$ python3 -q
>>> import numpy as np
>>> import numpy.linalg as la
>>> np.set_printoptions(precision=2, suppress=True, linewidth=100, sign=" ")
>>> K = np.load("mat.npy")
>>> K
array([[-1.,  2.,  0.,  0.,  0.],
       [ 2., -2.,  0.,  0.,  0.],
       [ 0.,  0., -1., -2., -2.],
       [ 0.,  0.,  0.,  2., -1.],
       [ 0.,  0.,  0., -1.,  1.]])
>>> rng = np.random.default_rng(266)
>>> labels = rng.permutation(5)
>>> labels
array([ 2,  1,  0,  4,  3])
>>> M2 = K[labels][:, labels]
>>> round(float(la.det(M2)), 2), round(float(la.det(K[labels])), 2)
(2.0, 2.0)
>>> np.sort(np.abs(la.eigvals(M2)))
array([ 0.38,  0.56,  1.  ,  2.62,  3.56])
>>> M2
array([[-1.,  0.,  0., -2., -2.],
       [ 0., -2.,  2.,  0.,  0.],
       [ 0.,  2., -1.,  0.,  0.],
       [ 0.,  0.,  0.,  1., -1.],
       [ 0.,  0.,  0., -1.,  2.]])
>>> np.allclose(M2, K)
False
>>> np.diag(M2)
array([-1., -2., -1.,  1.,  2.])
>>> np.trace(M2)
np.float64(-1.0)
>>> f = np.array([0, -3, 2, 2, -2])
>>> M2 = K + np.outer(f, np.eye(5)[0])
>>> M2
array([[-1.,  2.,  0.,  0.,  0.],
       [-1., -2.,  0.,  0.,  0.],
       [ 2.,  0., -1., -2., -2.],
       [ 2.,  0.,  0.,  2., -1.],
       [-2.,  0.,  0., -1.,  1.]])
>>> evals, vecs = la.eig(K)
>>> np.sort(la.eigvals(K @ K))
array([  0.15,   0.32,   1.  ,   6.85,  12.68])
>>> M2 = np.array([[-1, 0, -2, 1, -1, -2, 0, 2, 0, 0],
...     [0, 2, 2, -2, -2, -2, -1, 1, -2, -2],
...     [-2, -2, 0, 0, -1, -1, -1, 0, -2, 1],
...     [1, 2, 0, -1, -2, -2, 2, 0, -1, -2],
...     [-1, 2, -2, 0, 2, -1, -1, 0, -2, -2],
...     [-2, -1, -2, 2, -2, 1, -2, -1, -1, -2],
...     [-2, -2, 2, -2, -2, 1, -1, 1, 1, -2],
...     [-1, 1, 0, 1, 1, 1, 1, -1, 2, -2],
...     [2, 2, -1, -1, 1, 2, 1, 1, 1, 1],
...     [0, 2, -1, -1, 0, -2, -1, 0, 0, -2]])
>>> F = np.triu(M2)
>>> F
array([[-1,  0, -2,  1, -1, -2,  0,  2,  0,  0],
       [ 0,  2,  2, -2, -2, -2, -1,  1, -2, -2],
       [ 0,  0,  0,  0, -1, -1, -1,  0, -2,  1],
       [ 0,  0,  0, -1, -2, -2,  2,  0, -1, -2],
       [ 0,  0,  0,  0,  2, -1, -1,  0, -2, -2],
       [ 0,  0,  0,  0,  0,  1, -2, -1, -1, -2],
       [ 0,  0,  0,  0,  0,  0, -1,  1,  1, -2],
       [ 0,  0,  0,  0,  0,  0,  0, -1,  2, -2],
       [ 0,  0,  0,  0,  0,  0,  0,  0,  1,  1],
       [ 0,  0,  0,  0,  0,  0,  0,  0,  0, -2]])
>>> x = np.array([3, 2, 3, 5, 3, 6, 3, 7, 1, 4])
>>> h = np.maximum(F @ x, 0)
>>> h
array([ 0,  0,  0,  0,  0,  0,  0,  0,  5,  0])
>>> F.T @ h
array([ 0,  0,  0,  0,  0,  0,  0,  0,  5,  5])
>>> F * (h > 1e-9)[:, None]
array([[ 0,  0,  0,  0,  0,  0,  0,  0,  0,  0],
       [ 0,  0,  0,  0,  0,  0,  0,  0,  0,  0],
       [ 0,  0,  0,  0,  0,  0,  0,  0,  0,  0],
       [ 0,  0,  0,  0,  0,  0,  0,  0,  0,  0],
       [ 0,  0,  0,  0,  0,  0,  0,  0,  0,  0],
       [ 0,  0,  0,  0,  0,  0,  0,  0,  0,  0],
       [ 0,  0,  0,  0,  0,  0,  0,  0,  0,  0],
       [ 0,  0,  0,  0,  0,  0,  0,  0,  0,  0],
       [ 0,  0,  0,  0,  0,  0,  0,  0,  1,  1],
       [ 0,  0,  0,  0,  0,  0,  0,  0,  0,  0]])
>>> np.maximum(F @ x, 0) - np.maximum(-F @ x, 0)
array([ -5, -24, -10, -26, -13, -16,  -3, -13,   5,  -8])
>>> np.flatnonzero(h > 1e-9)
array([ 8])
>>> U, sv, Vh = la.svd(F)
>>> np.argmax(sv[:-1] / (sv[1:] + 1e-6)) + 1
np.int64(9)
>>> M2 = U[:, :9] @ np.diag(sv[:9]) @ Vh[:9]
>>> M2.round(2) + 0
array([[-1.,  0., -2.,  1., -1., -2.,  0.,  2.,  0.,  0.],
       [ 0.,  2.,  2., -2., -2., -2., -1.,  1., -2., -2.],
       [ 0.,  0.,  0.,  0., -1., -1., -1.,  0., -2.,  1.],
       [ 0.,  0.,  0., -1., -2., -2.,  2.,  0., -1., -2.],
       [ 0.,  0.,  0.,  0.,  2., -1., -1.,  0., -2., -2.],
       [ 0.,  0.,  0.,  0.,  0.,  1., -2., -1., -1., -2.],
       [ 0.,  0.,  0.,  0.,  0.,  0., -1.,  1.,  1., -2.],
       [ 0.,  0.,  0.,  0.,  0.,  0.,  0., -1.,  2., -2.],
       [ 0.,  0.,  0.,  0.,  0.,  0.,  0.,  0.,  1.,  1.],
       [ 0.,  0.,  0.,  0.,  0.,  0.,  0.,  0.,  0., -2.]])
>>> rank = la.matrix_rank(F)
>>> rank
np.int64(9)
>>> ns = la.svd(F)[2][rank:].T
>>> np.round(ns[:, 0] / ns[np.abs(ns[:, 0]).round(6).argmax(), 0], 2) + 0
array([ 1. ,  0.5, -0.5,  0. ,  0. ,  0. ,  0. ,  0. ,  0. ,  0. ])
>>> np.allclose(F @ ns, 0)
True
>>> [int(la.matrix_rank(np.delete(F, i, axis=0))) for i in range(10)]
[8, 8, 9, 8, 9, 9, 9, 9, 9, 9]
>>> J = np.loadtxt("test19.csv", delimiter=",")
>>> J
array([[-2.,  1.,  1.,  1.,  1.,  1.,  1.,  1.,  1.,  1.],
       [ 1., -2.,  1.,  1.,  1.,  1.,  1.,  1.,  1.,  1.],
       [ 1.,  1., -2.,  1.,  1.,  1.,  1.,  1.,  1.,  1.],
       [ 1.,  1.,  1., -2.,  1.,  1.,  1.,  1.,  1.,  1.],
       [ 1.,  1.,  1.,  1., -2.,  1.,  1.,  1.,  1.,  1.],
       [ 1.,  1.,  1.,  1.,  1., -2.,  1.,  1.,  1.,  1.],
       [ 1.,  1.,  1.,  1.,  1.,  1., -2.,  1.,  1.,  1.],
       [ 1.,  1.,  1.,  1.,  1.,  1.,  1., -2.,  1.,  1.],
       [ 1.,  1.,  1.,  1.,  1.,  1.,  1.,  1., -2.,  1.],
       [ 1.,  1.,  1.,  1.,  1.,  1.,  1.,  1.,  1., -2.]])
>>> x = np.array([1, 4, 0, -4, 2, 3, -3, 1, -2, -1])
>>> rhs = J @ x
>>> coef, lr = np.zeros(10), 1 / la.norm(J, 2) ** 2
>>> for i in range(3):
...     coef -= lr * J.T @ (J @ coef - rhs)
...     if i % 1 == 0: print(i, round(la.norm(J @ coef - rhs), 2))
... 
0 19.11
1 15.6
2 12.74
>>> coef
array([ 0.51,  1.88,  0.05, -1.77,  0.97,  1.42, -1.31,  0.51, -0.86, -0.4 ])
>>> round(la.cond(J), 2)
np.float64(2.33)
>>> M = np.loadtxt("m.csv", delimiter=",")
>>> M
array([[ 1.  , -3.49, -4.91,  1.66,  1.47, -2.52,  0.79],
       [-1.26,  5.9 , -2.37, -0.68, -2.41,  0.41,  2.97],
       [-1.04,  1.32,  0.31,  0.3 , -0.5 ,  0.95, -3.29],
       [ 0.61, -2.58, -0.32,  2.17,  1.54, -1.24, -1.14],
       [ 1.36,  0.97, -0.54,  0.76,  0.69,  0.7 ,  0.02],
       [-4.71,  1.69,  0.39,  0.45, -0.14,  2.68,  2.29],
       [-0.07, -0.33, -0.02,  0.83,  0.37,  0.82, -0.5 ],
       [ 0.38,  0.04,  1.64, -0.49, -2.37,  1.1 , -1.41]])
>>> f, g = M[5], M[0]
>>> round(f @ g, 2)
np.float64(-16.93)
>>> p = (f @ g) / (f @ f) * f
>>> g - p
array([-1.11, -2.73, -4.74,  1.86,  1.41, -1.32,  1.81])
>>> proj = M @ la.solve(M.T @ M, M.T)
>>> np.allclose(proj @ proj, proj)
True
>>> round(np.trace(proj), 2)
np.float64(7.0)
>>> np.round(la.eigvalsh(proj), 2) + 0
array([ 0.,  1.,  1.,  1.,  1.,  1.,  1.,  1.])
>>> proj
array([[ 0.99,  0.01, -0.01, -0.01, -0.03, -0.01,  0.07, -0.01],
       [ 0.01,  0.99,  0.01,  0.01,  0.04,  0.02, -0.09,  0.02],
       [-0.01,  0.01,  0.99, -0.01, -0.04, -0.02,  0.07, -0.01],
       [-0.01,  0.01, -0.01,  0.99, -0.03, -0.01,  0.06, -0.01],
       [-0.03,  0.04, -0.04, -0.03,  0.83, -0.08,  0.36, -0.07],
       [-0.01,  0.02, -0.02, -0.01, -0.08,  0.97,  0.16, -0.03],
       [ 0.07, -0.09,  0.07,  0.06,  0.36,  0.16,  0.26,  0.14],
       [-0.01,  0.02, -0.01, -0.01, -0.07, -0.03,  0.14,  0.97]])
>>> W1 = np.array([[5, 3, 2, 0, 2],
...     [3, 1, 2, 3, 1],
...     [2, 5, 1, 2, 3],
...     [0, 1, 4, 0, 4],
...     [2, 0, 5, 4, 2],
...     [3, 2, 1, 5, 5],
...     [1, 5, 4, 5, 0]])
>>> coef = np.array([-3, 0, -1, 3, 0])
>>> H = np.maximum(M @ W1 + coef, 0)
>>> (H > 0).mean(axis=0)
array([ 0.25,  0.5 ,  0.75,  0.5 ,  0.75])
>>> (H > 0).astype(int)
array([[ 0,  0,  1,  0,  0],
       [ 1,  1,  1,  1,  0],
       [ 0,  0,  0,  0,  1],
       [ 0,  0,  1,  0,  1],
       [ 1,  1,  1,  1,  1],
       [ 0,  1,  1,  1,  1],
       [ 0,  0,  1,  1,  1],
       [ 0,  1,  0,  0,  1]])
>>> la.matrix_rank(H)
np.int64(5)
>>> Z = np.array([[3, -1], [-2, 1], [-2, 2], [-3, -1], [0, -3]])
>>> W1 @ Z
array([[  5,  -4],
       [ -6,  -4],
       [-12,  -6],
       [-10,  -3],
       [-16,  -2],
       [-12, -19],
       [-30,   7]])
>>> X = np.loadtxt("arr.csv", delimiter=",")
>>> X
array([[ 0.15, -0.01,  0.07,  0.15, -0.41],
       [ 0.15,  0.  ,  0.02,  0.16, -0.3 ],
       [ 0.06,  0.  ,  0.01,  1.38, -0.57],
       [ 0.11,  0.01,  0.02, -1.28,  0.86],
       [-0.15,  0.  ,  0.  ,  0.99, -0.84],
       [-0.13,  0.  ,  0.01,  1.16, -0.18],
       [ 0.07, -0.01, -0.03, -1.13,  0.12],
       [-0.14,  0.  ,  0.  , -1.27, -0.57],
       [-0.14,  0.  , -0.02,  1.31, -0.25],
       [ 0.11,  0.  , -0.01, -1.09,  0.98],
       [ 0.03,  0.  ,  0.  , -0.28,  0.36],
       [-0.03,  0.  ,  0.02, -2.32, -0.3 ],
       [-0.1 , -0.01, -0.03,  1.36,  0.21]])
>>> proj = X @ la.solve(X.T @ X, X.T)
>>> proj @ X[:, 4]
array([-0.41, -0.3 , -0.57,  0.86, -0.84, -0.18,  0.12, -0.57, -0.25,  0.98,  0.36, -0.3 ,  0.21])
>>> np.round(la.eigvalsh(proj), 2) + 0
array([ 0.,  0.,  0.,  0.,  0.,  0.,  0.,  0.,  1.,  1.,  1.,  1.,  1.])
>>> la.matrix_rank(np.eye(13) - proj)
np.int64(8)
>>> np.round(np.trace(proj), 2)
np.float64(5.0)
>>> m1 = np.load("sample6.npy")
>>> m1
array([[ -9,   3,   5,  -1,  -3,   0,   3],
       [-12,  -4,  -4,   0,   5,  -2,   4],
       [ -9,   2,  -4,  -2,  -1,  -2,   3],
       [  0,   3,  -5,   2,  -5,  -3,   0],
       [ -6,   1,   3,   4,  -5,  -2,   2],
       [ -9,   0,  -4,   3,   0,  -4,   3],
       [ 15,  -4,  -3,  -5,   1,  -2,  -5],
       [ 15,   5,  -4,   2,   3,   5,  -5],
       [  6,   0,  -3,   2,   5,   0,  -2],
       [  3,   1,  -5,  -5,  -5,  -3,  -1]])
>>> # rank 6
>>> U, sv, Vh = la.svd(m1)
>>> np.argmax(sv[:-1] / (sv[1:] + 1e-6)) + 1
np.int64(6)
>>> M2 = U[:, :6] @ np.diag(sv[:6]) @ Vh[:6]
>>> la.matrix_rank(m1, rtol=0.05)
np.int64(6)
>>> round(float(np.abs(m1 - M2).max()), 2)
0.0
>>> round(float(la.norm(m1 - M2) / la.norm(m1)), 2)
0.0
>>> M2.round(2) + 0
array([[ -9.,   3.,   5.,  -1.,  -3.,   0.,   3.],
       [-12.,  -4.,  -4.,   0.,   5.,  -2.,   4.],
       [ -9.,   2.,  -4.,  -2.,  -1.,  -2.,   3.],
       [  0.,   3.,  -5.,   2.,  -5.,  -3.,   0.],
       [ -6.,   1.,   3.,   4.,  -5.,  -2.,   2.],
       [ -9.,   0.,  -4.,   3.,   0.,  -4.,   3.],
       [ 15.,  -4.,  -3.,  -5.,   1.,  -2.,  -5.],
       [ 15.,   5.,  -4.,   2.,   3.,   5.,  -5.],
       [  6.,   0.,  -3.,   2.,   5.,   0.,  -2.],
       [  3.,   1.,  -5.,  -5.,  -5.,  -3.,  -1.]])
>>> la.matrix_rank(M2)
np.int64(6)
>>> m1.mean(axis=0)
array([-0.6,  0.7, -2.4,  0. , -0.5, -1.3,  0.2])
>>> np.abs(m1).max()
np.int64(15)
>>> rank = la.matrix_rank(m1)
>>> rank
np.int64(6)
>>> ns = la.svd(m1)[2][rank:].T
>>> [int(la.matrix_rank(m1[:i])) for i in range(1, len(m1) + 1)]
[1, 2, 3, 4, 5, 6, 6, 6, 6, 6]
>>> [int(la.matrix_rank(np.delete(m1, i, axis=0))) for i in range(10)]
[6, 6, 6, 6, 6, 6, 6, 6, 6, 6]
>>> [int(la.matrix_rank(m1[:, :j + 1])) for j in range(7)]
[1, 2, 3, 4, 5, 6, 6]
>>> la.matrix_rank(m1.T @ m1), la.matrix_rank(m1 @ m1.T)
(np.int64(6), np.int64(6))
>>> np.round(ns[:, 0] / ns[np.abs(ns[:, 0]).round(6).argmax(), 0], 2) + 0
array([ 0.33,  0.  ,  0.  ,  0.  ,  0.  ,  0.  ,  1.  ])
